$ ipython --no-banner

In [1]: import numpy as np

In [2]: np.set_printoptions(precision=3, suppress=True, linewidth=140)

In [3]: W0 = np.loadtxt("test10.csv", delimiter=",")

In [4]: W0
Out[4]: 
array([[-2.726,  1.068, -0.655],
       [-0.802, -2.692, -1.053],
       [-0.962, -0.782,  2.732]])

In [5]: W1 = np.array([[2, 2], [0, 2], [2, 0]])

In [6]: coef = np.array([3, 1])

In [7]: hid = np.maximum(W0 @ W1 + coef, 0)

In [8]: hid
Out[8]: 
array([[0.   , 0.   ],
       [0.   , 0.   ],
       [6.539, 0.   ]])

In [9]: print(np.linalg.matrix_rank(hid))
1

In [10]: W2 = np.array([[-3, -1], [-2, -1]])

In [11]: W1 @ W2
Out[11]: 
array([[-10,  -4],
       [ -4,  -2],
       [ -6,  -2]])

In [12]: (hid @ W2).round(6).argmax(axis=1)
Out[12]: array([0, 0, 1])

In [13]: vec = np.array([1, 1, 2])

In [14]: y = W0 @ vec

In [15]: y
Out[15]: array([-2.967, -5.6  ,  3.72 ])

In [16]: print(np.linalg.solve(W0, 4 * y))
[4. 4. 8.]

In [17]: np.linalg.solve(W0, y)
Out[17]: array([1., 1., 2.])

In [18]: np.round(np.linalg.solve(W0.T, W0[1]), 3) + 0
Out[18]: array([0., 1., 0.])

In [19]: np.linalg.solve(W0, W0[:, 2])
Out[19]: array([-0., -0.,  1.])

In [20]: th = np.radians(90)

In [21]: Rm = np.eye(3)

In [22]: Rm[1, 1] = Rm[2, 2] = np.cos(th)

In [23]: Rm[1, 2], Rm[2, 1] = -np.sin(th), np.sin(th)

In [24]: print(Rm.round(3) + 0)
[[ 1.  0.  0.]
 [ 0.  0. -1.]
 [ 0.  1.  0.]]

In [25]: out = W0 @ Rm.T

In [26]: print(np.linalg.svd(W0, compute_uv=False), np.linalg.svd(out, compute_uv=False))
[3. 3. 3.] [3. 3. 3.]

In [27]: np.abs(out - W0).max(axis=0)
Out[27]: array([0.   , 3.745, 3.514])

In [28]: print(np.allclose(W0 @ W0.T, W0.T @ W0))
True

In [29]: np.sort(np.abs(np.linalg.eigvals(W0)))
Out[29]: array([3., 3., 3.])

In [30]: np.round(np.linalg.det(W0), 3)
Out[30]: np.float64(27.0)

In [31]: W0 @ W0
Out[31]: 
array([[ 7.205, -5.274, -1.128],
       [ 5.357,  7.216,  0.483],
       [ 0.621, -1.058,  8.916]])

In [32]: np.allclose(W0, W0.T)
Out[32]: False
